% python3 -q
>>> import numpy as np
>>> import numpy.linalg as la
>>> np.set_printoptions(precision=2, suppress=True, linewidth=100, sign=" ")
>>> def rd(a):
...     return np.round(a, 2) + 0
... 
>>> A = np.loadtxt("block11.csv", delimiter=",")
>>> print(A)
[[ 3.82 -1.31 -1.68 -1.73  0.35  1.9   2.42  2.31 -2.51 -2.77]
 [-1.84  1.18 -2.22  0.74  1.6  -0.84 -2.97  0.67 -0.11  0.99]
 [-1.23 -0.48  1.61  0.6  -0.88 -1.06  0.7  -3.13  2.5   1.74]
 [-1.47  1.09  2.41  0.55 -1.27 -1.04 -0.29 -0.47  0.5   0.74]
 [-0.9   1.86  0.74 -0.02 -0.72 -1.62 -0.52  1.17 -1.17  0.1 ]
 [-0.08 -1.85  1.44  0.65 -0.15  1.76  0.39 -2.15  2.31  0.48]
 [ 3.66 -1.6  -3.32 -1.68  1.24  1.58  1.99  1.7  -2.06 -2.23]
 [-1.39  1.67  0.71  0.61  0.05  0.   -2.24  2.08 -1.13 -0.21]
 [ 4.81 -3.4  -4.67 -1.76  2.34  3.52  2.18  1.26 -1.43 -2.7 ]
 [ 2.04 -2.41  2.42 -0.39 -1.21  2.4   2.82 -1.38  1.14 -1.03]
 [ 3.42  0.26 -0.62 -1.62 -0.02  2.24  1.12  5.12 -4.46 -3.82]]
>>> Uu, sig, Vh = la.svd(A)
>>> print(np.argmax(sig[:-1] / (sig[1:] + 1e-6)) + 1)
4
>>> other = Uu[:, :4] @ np.diag(sig[:4]) @ Vh[:4]
>>> print(rd(la.norm(A - other, 2)), rd(sig[4]))
0.0 0.0
>>> print(rd(other))
[[ 3.82 -1.31 -1.68 -1.73  0.35  1.9   2.42  2.31 -2.51 -2.77]
 [-1.84  1.18 -2.22  0.74  1.6  -0.84 -2.97  0.67 -0.11  0.99]
 [-1.23 -0.48  1.61  0.6  -0.88 -1.06  0.7  -3.13  2.5   1.74]
 [-1.47  1.09  2.41  0.55 -1.27 -1.04 -0.29 -0.47  0.5   0.74]
 [-0.9   1.86  0.74 -0.02 -0.72 -1.62 -0.52  1.17 -1.17  0.1 ]
 [-0.08 -1.85  1.44  0.65 -0.15  1.76  0.39 -2.15  2.31  0.48]
 [ 3.66 -1.6  -3.32 -1.68  1.24  1.58  1.99  1.7  -2.06 -2.23]
 [-1.39  1.67  0.71  0.61  0.05  0.   -2.24  2.08 -1.13 -0.21]
 [ 4.81 -3.4  -4.67 -1.76  2.34  3.52  2.18  1.26 -1.43 -2.7 ]
 [ 2.04 -2.41  2.42 -0.39 -1.21  2.4   2.82 -1.38  1.14 -1.03]
 [ 3.42  0.26 -0.62 -1.62 -0.02  2.24  1.12  5.12 -4.46 -3.82]]
>>> print(la.matrix_rank(other))
4
>>> print(la.matrix_rank(A, rtol=0.05))
4
>>> print(rd(la.norm(A - other) / la.norm(A)))
0.0
